$ ipython --no-banner

In [1]: import numpy as np

In [2]: np.set_printoptions(precision=1, suppress=True, linewidth=200)

In [3]: W0 = np.array([[-2, -3, -2, -3], [0, 0, 0, 0], [-2, -3, -2, -3], [0, 0, 0, 0]])

In [4]: x = np.array([3, 2, 0, -1])

In [5]: a = np.maximum(W0 @ x, 0)

In [6]: W0 * (a > 1e-9)[:, None]
Out[6]: 
array([[0, 0, 0, 0],
       [0, 0, 0, 0],
       [0, 0, 0, 0],
       [0, 0, 0, 0]])

In [7]: np.maximum(W0 @ (3 * x), 0)
Out[7]: array([0, 0, 0, 0])

In [8]: np.maximum(W0 @ x, 0) - np.maximum(-W0 @ x, 0)
Out[8]: array([-9,  0, -9,  0])

In [9]: rng = np.random.default_rng(57)

In [10]: lab = rng.permutation(4)

In [11]: lab
Out[11]: array([3, 2, 0, 1])

In [12]: Y = W0[lab][:, lab]

In [13]: print(np.trace(Y))
-4

In [14]: np.allclose(Y, W0)
Out[14]: False

In [15]: np.diag(Y)
Out[15]: array([ 0, -2, -2,  0])

In [16]: np.round(np.sort(np.abs(np.linalg.eigvals(Y))), 1) + 0
Out[16]: array([0., 0., 0., 4.])

In [17]: u = np.array([-3, -2, 1])

In [18]: np.correlate(W0[3], W0[0], "full")
Out[18]: array([0, 0, 0, 0, 0, 0, 0])

In [19]: W0 @ W0
Out[19]: 
array([[ 8, 12,  8, 12],
       [ 0,  0,  0,  0],
       [ 8, 12,  8, 12],
       [ 0,  0,  0,  0]])

In [20]: np.allclose(W0 @ W0.T, W0.T @ W0)
Out[20]: False

In [21]: print(np.trace(W0))
-4

In [22]: print((W0 - W0.T) / 2)
[[ 0.  -1.5  0.  -1.5]
 [ 1.5  0.   1.5  0. ]
 [ 0.  -1.5  0.  -1.5]
 [ 1.5  0.   1.5  0. ]]

In [23]: np.round(np.sort(np.abs(np.linalg.eigvals(W0))), 1) + 0
Out[23]: array([0., 0., 0., 4.])

In [24]: np.allclose(W0, W0.T)
Out[24]: False

In [25]: X = 0.7 ** np.abs(np.subtract.outer(np.arange(4), np.arange(4)))

In [26]: X
Out[26]: 
array([[1. , 0.7, 0.5, 0.3],
       [0.7, 1. , 0.7, 0.5],
       [0.5, 0.7, 1. , 0.7],
       [0.3, 0.5, 0.7, 1. ]])

In [27]: # symmetric

In [28]: u = np.array([2, 3, 1, 3])

In [29]: Y = X + np.outer(u, np.eye(4)[0])

In [30]: print(np.linalg.matrix_rank(Y - X))
1

In [31]: A = np.loadtxt("a.csv", delimiter=",")

In [32]: A
Out[32]: 
array([[ 0.,  0.,  0.,  0.,  3., -2., -2.,  1.,  2.],
       [ 0.,  0.,  0.,  0.,  2.,  2., -3., -2.,  2.],
       [ 0.,  0.,  0.,  0., -1., -2.,  2., -1., -2.],
       [ 0.,  0.,  0.,  0., -2.,  2.,  2., -1.,  0.],
       [ 3.,  2., -1., -2.,  0.,  0.,  0.,  0.,  0.],
       [-2.,  2., -2.,  2.,  0.,  0.,  0.,  0.,  0.],
       [-2., -3.,  2.,  2.,  0.,  0.,  0.,  0.,  0.],
       [ 1., -2., -1., -1.,  0.,  0.,  0.,  0.,  0.],
       [ 2.,  2., -2.,  0.,  0.,  0.,  0.,  0.,  0.]])

In [33]: # symmetric

In [34]: Y = np.array([[-1, -1],
    ...:     [0, 2],
    ...:     [2, -3],
    ...:     [2, 1],
    ...:     [-2, -1],
    ...:     [0, 1],
    ...:     [2, -2],
    ...:     [3, 3],
    ...:     [3, 1]])

In [35]: print(np.einsum("ij->j", A))
[ 2.  1. -4.  1.  2.  0. -1. -3.  2.]

In [36]: np.einsum("ik,kj->ij", A, Y)
Out[36]: 
array([[ -1.,   4.],
       [-10.,   2.],
       [ -3., -10.],
       [  5.,  -3.],
       [ -9.,   2.],
       [  2.,  14.],
       [ 10.,  -8.],
       [ -5.,  -3.],
       [ -6.,   8.]])

In [37]: print(np.linalg.matrix_rank(np.vstack([A, Y.T])))
9

In [38]: Y = A / np.sqrt((A ** 2).mean(axis=1, keepdims=True))

In [39]: np.linalg.norm(Y, axis=1)
Out[39]: array([3., 3., 3., 3., 3., 3., 3., 3., 3.])

In [40]: w, evecs = np.linalg.eigh(A)

In [41]: x = np.array([0, -2, -1, 1, 0, 2, -1, -2, 2])

In [42]: np.abs(A).sum(axis=1).max(), round(np.abs(w).max(), 1)
Out[42]: (np.float64(11.0), np.float64(6.9))

In [43]: u = np.array([1, -2, 2, -1, 1, 2, 2, -2]) + 0.5

In [44]: M = np.eye(8) - 2 * np.outer(u, u) / (u @ u)

In [45]: M
Out[45]: 
array([[ 0.8,  0.2, -0.3,  0.1, -0.2, -0.3, -0.3,  0.2],
       [ 0.2,  0.8,  0.3, -0.1,  0.2,  0.3,  0.3, -0.2],
       [-0.3,  0.3,  0.6,  0.1, -0.3, -0.4, -0.4,  0.3],
       [ 0.1, -0.1,  0.1,  1. ,  0.1,  0.1,  0.1, -0.1],
       [-0.2,  0.2, -0.3,  0.1,  0.8, -0.3, -0.3,  0.2],
       [-0.3,  0.3, -0.4,  0.1, -0.3,  0.6, -0.4,  0.3],
       [-0.3,  0.3, -0.4,  0.1, -0.3, -0.4,  0.6,  0.3],
       [ 0.2, -0.2,  0.3, -0.1,  0.2,  0.3,  0.3,  0.8]])

In [46]: w, evecs = np.linalg.eig(X)

In [47]: w
Out[47]: array([2.7, 0.8, 0.3, 0.2])

In [48]: np.sort(np.linalg.eigvals(np.linalg.inv(X)))
Out[48]: array([0.4, 1.3, 3.1, 4.9])

In [49]: np.sort(np.linalg.eigvals(X.T))
Out[49]: array([0.2, 0.3, 0.8, 2.7])

In [50]: np.round(X @ evecs[:, 0] - w[0] * evecs[:, 0], 1) + 0
Out[50]: array([0., 0., 0., 0.])

In [51]: q, Rm = np.linalg.qr(M)

In [52]: print(Rm.round(1) + 0)
[[-1.  0.  0.  0.  0.  0.  0.  0.]
 [ 0. -1.  0.  0.  0.  0.  0.  0.]
 [ 0.  0. -1.  0.  0.  0.  0.  0.]
 [ 0.  0.  0. -1.  0.  0.  0.  0.]
 [ 0.  0.  0.  0. -1.  0.  0.  0.]
 [ 0.  0.  0.  0.  0. -1.  0.  0.]
 [ 0.  0.  0.  0.  0.  0.  1.  0.]
 [ 0.  0.  0.  0.  0.  0.  0.  1.]]

In [53]: np.abs(np.diag(Rm))
Out[53]: array([1., 1., 1., 1., 1., 1., 1., 1.])

In [54]: np.linalg.svd(M, compute_uv=False)
Out[54]: array([1., 1., 1., 1., 1., 1., 1., 1.])

In [55]: np.linalg.pinv(M)
Out[55]: 
array([[ 0.8,  0.2, -0.3,  0.1, -0.2, -0.3, -0.3,  0.2],
       [ 0.2,  0.8,  0.3, -0.1,  0.2,  0.3,  0.3, -0.2],
       [-0.3,  0.3,  0.6,  0.1, -0.3, -0.4, -0.4,  0.3],
       [ 0.1, -0.1,  0.1,  1. ,  0.1,  0.1,  0.1, -0.1],
       [-0.2,  0.2, -0.3,  0.1,  0.8, -0.3, -0.3,  0.2],
       [-0.3,  0.3, -0.4,  0.1, -0.3,  0.6, -0.4,  0.3],
       [-0.3,  0.3, -0.4,  0.1, -0.3, -0.4,  0.6,  0.3],
       [ 0.2, -0.2,  0.3, -0.1,  0.2,  0.3,  0.3,  0.8]])

In [56]: np.linalg.norm(M, axis=0)
Out[56]: array([1., 1., 1., 1., 1., 1., 1., 1.])

In [57]: K = np.load("data.npy")

In [58]: K
Out[58]: 
array([[0., 0., 0.],
       [0., 0., 1.],
       [0., 1., 0.]])

In [59]: Uu, sig, vt = np.linalg.svd(K)

In [60]: np.argmax(sig[:-1] / (sig[1:] + 1e-6)) + 1
Out[60]: np.int64(2)

In [61]: Y = Uu[:, :2] @ np.diag(sig[:2]) @ vt[:2]

In [62]: Y
Out[62]: 
array([[0., 0., 0.],
       [0., 0., 1.],
       [0., 1., 0.]])

In [63]: w, evecs = np.linalg.eigh(K)

In [64]: x = np.array([5, 2, 1])

In [65]: np.linalg.eigvalsh(K[1:, 1:])
Out[65]: array([-1.,  1.])

In [66]: (np.sign(evecs[:, -1].round(6)) == np.sign(evecs[0, -1].round(6))).astype(int)
Out[66]: array([1, 0, 0])

In [67]: print(evecs * np.maximum(w, 0) @ evecs.T)
[[0.  0.  0. ]
 [0.  0.5 0.5]
 [0.  0.5 0.5]]

In [68]: np.round(evecs * np.abs(w) @ evecs.T, 1) + 0
Out[68]: 
array([[0., 0., 0.],
       [0., 1., 0.],
       [0., 0., 1.]])

In [69]: np.argsort(-np.linalg.norm(K, axis=0).round(6), kind="stable")[:3]
Out[69]: array([1, 2, 0])

In [70]: t = np.radians(15)

In [71]: Rm = np.eye(3)

In [72]: Rm[1, 1] = Rm[0, 0] = np.cos(t)

In [73]: Rm[1, 0], Rm[0, 1] = -np.sin(t), np.sin(t)

In [74]: Rm
Out[74]: 
array([[ 1. ,  0.3,  0. ],
       [-0.3,  1. ,  0. ],
       [ 0. ,  0. ,  1. ]])

In [75]: Y = K @ Rm.T

In [76]: Y
Out[76]: 
array([[0. , 0. , 0. ],
       [0. , 0. , 1. ],
       [0.3, 1. , 0. ]])

In [77]: np.round(np.abs(Y - K).max(axis=0), 1) + 0
Out[77]: array([0.3, 0. , 0. ])

In [78]: round(np.linalg.det(Rm), 1), np.round(np.trace(Rm), 1)
Out[78]: (np.float64(1.0), np.float64(2.9))

In [79]: print(np.allclose(K @ K.T, Y @ Y.T))
True

In [80]: np.allclose(np.linalg.norm(K, axis=1), np.linalg.norm(Y, axis=1))
Out[80]: True

In [81]: J = np.load("sample0.npy")

In [82]: print(J)
[[-4.  1.  0.  1.]
 [ 0.  1.  2.  3.]
 [ 0. -3.  0.  1.]
 [ 0. -3. -1. -3.]]

In [83]: np.round(np.linalg.norm(A, 2) / np.linalg.norm(A), 1)
Out[83]: np.float64(0.6)

In [84]: np.argsort(-np.linalg.norm(A, axis=0).round(6), kind="stable")[:3]
Out[84]: array([1, 0, 6])

In [85]: np.linalg.matrix_rank(A, rtol=0.1)
Out[85]: np.int64(8)

In [86]: np.linalg.cond(A) > 100
Out[86]: np.True_

In [87]: proj = np.triu(np.array([[5, -9, 3, 3], [-3, -4, 9, 3], [-2, -3, -9, 4], [7, -3, -5, -2]]), 1) + np.eye(4)

In [88]: Y = proj @ J @ np.linalg.inv(proj)

In [89]: np.poly(Y)
Out[89]: array([ 1.,  6., 21., 66., 56.])

In [90]: round(np.linalg.det(Y), 1)
Out[90]: np.float64(56.0)

In [91]: np.trace(Y), np.trace(J)
Out[91]: (np.float64(-6.0), np.float64(-6.0))

In [92]: np.linalg.matrix_rank(Y)
Out[92]: np.int64(4)

In [93]: Y
Out[93]: 
array([[   -4.,   -62.,   549., -2030.],
       [    0.,   -35.,   314., -1148.],
       [    0.,   -15.,   131.,  -490.],
       [    0.,    -3.,    26.,   -98.]])

In [94]: np.linalg.cond(Y) > 100
Out[94]: np.True_

In [95]: np.argsort(-np.linalg.norm(Y, axis=0).round(6), kind="stable")[:3]
Out[95]: array([3, 2, 1])

In [96]: Y = np.array([[3, 0, 2], [2, 1, 5]])

In [97]: W2 = np.kron(Y, J)

In [98]: round(float(np.linalg.norm(W2, 2)), 1), round(np.linalg.norm(Y, 2) * np.linalg.norm(J, 2), 1)
Out[98]: (37.2, np.float64(37.2))

In [99]: q, _ = np.linalg.qr(np.array([[-0.9, -0.6, 0.6], [0.6, 2.2, -1.0], [1.3, 0.7, -1.3]]))

In [100]: evecs, _ = np.linalg.qr(np.array([[-1.0, 0.3, 1.1, 0.1],
     ...:     [0.9, -1.2, -0.3, 0.5],
     ...:     [1.6, -0.4, 0.2, 0.6],
     ...:     [-0.8, -0.9, -0.4, -0.8]]))

In [101]: sig = 20 * 0.7 ** np.arange(3)

In [102]: E = q[:, :3] * sig @ evecs[:3]

In [103]: E
Out[103]: 
array([[  9.7,   1.2,   6.6,   6.8],
       [ -8.1,   8.8,  -4.3,   7.8],
       [ -1.2,  -2.5, -16.7,  -0.8]])

In [104]: Y = E / np.sqrt((E ** 2).mean(axis=1, keepdims=True))

In [105]: np.linalg.norm(Y, axis=1)
Out[105]: array([2., 2., 2.])

In [106]: np.linalg.matrix_rank(E - E.mean(axis=1, keepdims=True))
Out[106]: np.int64(3)

In [107]: print(np.linalg.matrix_rank(Y) == np.linalg.matrix_rank(E))
True

In [108]: t3 = np.stack([E, -3 * E, E[::-1]])

In [109]: np.einsum("bij,cij->bc", t3, t3)
Out[109]: 
array([[  692. , -2076.1,   -37.4],
       [-2076.1,  6228.4,   112.1],
       [  -37.4,   112.1,   692. ]])

In [110]: np.linalg.matrix_rank(t3.reshape(3, -1))
Out[110]: np.int64(2)

In [111]: print((t3 @ E.T).shape)
(3, 3, 3)

In [112]: np.linalg.matrix_rank(t3)
Out[112]: array([3, 3, 3])

In [113]: t3.sum(axis=0)
Out[113]: 
array([[-20.6,  -5. , -29.8, -14.4],
       [  8.1,  -8.8,   4.3,  -7.8],
       [ 12.1,   6.2,  39.9,   8.4]])

In [114]: u = np.array([2, -3, -3])

In [115]: print(np.correlate(E[0], E[2], "full"))
[  -8.1 -162.7  -50.1 -129.4 -130.8  -24.6   -8. ]

In [116]: print(np.polyval(u, E[0]))
[156.1  -3.7  63.2  68.7]

In [117]: Y = E + rng.integers(-2, 3, (3, 1)) @ rng.integers(-2, 3, (1, 4))

In [118]: Y
Out[118]: 
array([[  9.7,   1.2,   7.6,   5.8],
       [ -8.1,   8.8,  -5.3,   8.8],
       [ -1.2,  -2.5, -14.7,  -2.8]])

In [119]: np.abs(Y - E).sum(axis=1)
Out[119]: array([2., 2., 4.])

In [120]: lab = rng.integers(0, 2, 8)

In [121]: arr = np.triu((lab[:, None] == lab) & (rng.random((8, 8)) < 0.8), 1).astype(int)

In [122]: arr += arr.T

In [123]: arr
Out[123]: 
array([[0, 0, 0, 0, 0, 0, 0, 0],
       [0, 0, 0, 1, 1, 1, 1, 0],
       [0, 0, 0, 1, 0, 1, 1, 1],
       [0, 1, 1, 0, 1, 1, 1, 1],
       [0, 1, 0, 1, 0, 1, 1, 1],
       [0, 1, 1, 1, 1, 0, 1, 1],
       [0, 1, 1, 1, 1, 1, 0, 1],
       [0, 0, 1, 1, 1, 1, 1, 0]])

In [124]: Y = arr + rng.integers(-2, 3, (8, 7)) @ rng.integers(-2, 3, (7, 8))

In [125]: Y
Out[125]: 
array([[ -1,   1,  -6,  -4,  -5,   7,  10,   5],
       [  1,   2,  -8,  -4,  -4,   6,  11,   0],
       [  3,  -2,  -7,  -1,  -9,   9,   2,   6],
       [  2,   2,  -7,  -2,  -4,   4,  13,  -1],
       [ -6,   8,   2,  -4,   2,   5,   1,  14],
       [  5,  -7,  -6,   0,  -8,   3,  -4,  -5],
       [  5,  -5, -12,  -7, -13,  13,  -1,   2],
       [  0,  -2,   0,   3,  -1,  -1,  -2,   1]])

In [126]: Y - arr
Out[126]: 
array([[ -1,   1,  -6,  -4,  -5,   7,  10,   5],
       [  1,   2,  -8,  -5,  -5,   5,  10,   0],
       [  3,  -2,  -7,  -2,  -9,   8,   1,   5],
       [  2,   1,  -8,  -2,  -5,   3,  12,  -2],
       [ -6,   7,   2,  -5,   2,   4,   0,  13],
       [  5,  -8,  -7,  -1,  -9,   3,  -5,  -6],
       [  5,  -6, -13,  -8, -14,  12,  -1,   1],
       [  0,  -2,  -1,   2,  -2,  -2,  -3,   1]])
